% python3 -q
>>> import numpy as np
>>> np.set_printoptions(precision=2, suppress=True, linewidth=120, legacy="1.25")
>>> B = np.array([[0, 0, -2, 1], [1, -2, 2, -1]])
>>> F = B.T @ B
>>> F
array([[ 1, -2,  2, -1],
       [-2,  4, -4,  2],
       [ 2, -4,  8, -4],
       [-1,  2, -4,  2]])
>>> np.diff(F, axis=0)
array([[ -3,   6,  -6,   3],
       [  4,  -8,  12,  -6],
       [ -3,   6, -12,   6]])
>>> np.unravel_index(np.abs(F).argmax(), F.shape)
(2, 2)
>>> F.sum(axis=0)
array([ 0,  0,  2, -1])
>>> F.shape
(4, 4)
>>> np.round(np.linalg.norm(F), 2)
13.23
>>> F - F[0]
array([[ 0,  0,  0,  0],
       [-3,  6, -6,  3],
       [ 1, -2,  6, -3],
       [-2,  4, -6,  3]])
>>> F.sum(axis=1)
array([ 0,  0,  2, -1])
>>> np.abs(F).max()
8
>>> F.mean(axis=0)
array([ 0.  ,  0.  ,  0.5 , -0.25])
>>> evals, evecs = np.linalg.eigh(F)
>>> x0 = np.array([3, 2, -1, -2])
>>> evecs * np.maximum(evals, 0) @ evecs.T
array([[ 1., -2.,  2., -1.],
       [-2.,  4., -4.,  2.],
       [ 2., -4.,  8., -4.],
       [-1.,  2., -4.,  2.]])
>>> evecs * np.abs(evals) @ evecs.T
array([[ 1., -2.,  2., -1.],
       [-2.,  4., -4.,  2.],
       [ 2., -4.,  8., -4.],
       [-1.,  2., -4.,  2.]])
>>> x0 @ F @ x0
1
>>> np.round(np.linalg.eigvalsh(F[1:, 1:]), 2) + 0
array([ 0.  ,  1.61, 12.39])
>>> np.round(x0 @ F @ x0 / (x0 @ x0), 2), round(evals[0], 2), round(float(evals[-1]), 2)
(0.06, -0.0, 13.09)
>>> np.abs(F).sum(axis=1).max(), round(float(np.abs(evals).max()), 2)
(18, 13.09)
